$ python -q
>>> import numpy as np
>>> import numpy.linalg as la
>>> np.set_printoptions(suppress=True, linewidth=140)
>>> F = np.load("mat.npy")
>>> F
array([[-9.,  2.,  0.,  0.,  0.,  0.,  0.,  0.],
       [ 2.,  3.,  2.,  0.,  0.,  0.,  0.,  0.],
       [ 0.,  2.,  4.,  2.,  0.,  0.,  0.,  0.],
       [ 0.,  0.,  2., -2.,  2.,  0.,  0.,  0.],
       [ 0.,  0.,  0.,  2.,  6.,  2.,  0.,  0.],
       [ 0.,  0.,  0.,  0.,  2.,  3.,  2.,  0.],
       [ 0.,  0.,  0.,  0.,  0.,  2., -5.,  2.],
       [ 0.,  0.,  0.,  0.,  0.,  0.,  2.,  3.]])
>>> [round(float(la.det(F[:i, :i])), 2) + 0 for i in range(1, 9)]
[-9.0, -31.0, -88.0, 300.0, 2152.0, 5256.0, -34888.0, -125688.0]
>>> round(float(la.eigvalsh(F).min()), 2)
-9.33
>>> ev, evecs = la.eigh(F)
>>> vec = np.array([1, 0, -3, 1, 2, -3, 3, -1])
>>> np.abs(F).sum(axis=1).max(), round(float(np.abs(ev).max()), 2)
(np.float64(11.0), 9.33)
>>> vec @ F @ vec
np.float64(-42.0)
>>> vec = np.array([2, 2, 1, -1, -2, 2, -1, -2])
>>> target = F @ vec
>>> target
array([-14.,  12.,   6.,   0., -10.,   0.,   5.,  -8.])
>>> np.round(la.solve(F, F[:, 1]), 2) + 0
array([0., 1., 0., 0., 0., 0., 0., 0.])
>>> np.round(la.solve(F, -3 * target), 2)
array([-6., -6., -3.,  3.,  6., -6.,  3.,  6.])
>>> np.round(la.solve(F, target), 2)
array([ 2.,  2.,  1., -1., -2.,  2., -1., -2.])
>>> E = np.loadtxt("run13.csv", delimiter=",")
>>> E
array([[ 0., 21.,  5.,  0., 12.],
       [ 0., 22.,  0.,  0., 13.],
       [ 0.,  9., 13.,  6., 12.],
       [ 0.,  0., 11., 13.,  4.],
       [ 0., 24.,  6.,  0., 15.],
       [ 0., 19.,  0.,  0.,  6.],
       [ 0., 17.,  3.,  0., 10.],
       [ 0.,  2.,  5.,  0.,  6.],
       [ 0., 14.,  7.,  0., 12.],
       [ 0., 12.,  5.,  0., 10.],
       [ 0., 15.,  1.,  0.,  8.],
       [ 0.,  5.,  0.,  0.,  3.],
       [ 0.,  1.,  8., 12.,  3.],
       [ 0., 10.,  9.,  4., 10.],
       [ 0., 15.,  7.,  5., 10.],
       [ 0., 19.,  0.,  0.,  7.],
       [ 0., 18.,  5.,  3., 10.],
       [ 0., 22.,  2.,  0., 11.],
       [ 1.,  0.,  4.,  6.,  0.],
       [ 0.,  7.,  2.,  0.,  5.],
       [ 0.,  5.,  6.,  0.,  9.],
       [ 0.,  9., 13.,  6., 12.],
       [ 0., 11.,  8.,  0., 11.],
       [ 0.,  0.,  4.,  4.,  1.],
       [ 0., 32.,  0.,  0., 16.],
       [ 0.,  2.,  1.,  0.,  2.],
       [ 0., 15.,  3.,  0., 10.],
       [ 0., 12.,  6.,  8.,  7.]])
>>> # rows 2 and 21 are equal
>>> dist = la.norm(E[:, None] - E[None], axis=-1)
>>> np.unravel_index(dist.round(6).argmax(), dist.shape)
(np.int64(3), np.int64(24))
>>> dist[:5, :5].round(2)
array([[ 0.  ,  5.2 , 15.62, 26.65,  4.36],
       [ 5.2 ,  0.  , 19.36, 29.24,  6.63],
       [15.62, 19.36,  0.  , 14.07, 17.86],
       [26.65, 29.24, 14.07,  0.  , 29.85],
       [ 4.36,  6.63, 17.86, 29.85,  0.  ]])
>>> np.flatnonzero(dist[1] < dist.mean() / 2)
array([ 0,  1,  6, 17])
>>> dist[1].round(6).argsort(kind="stable")[:4]
array([ 1, 17,  0,  6])
>>> dist.mean(axis=1).argmax()
np.int64(24)
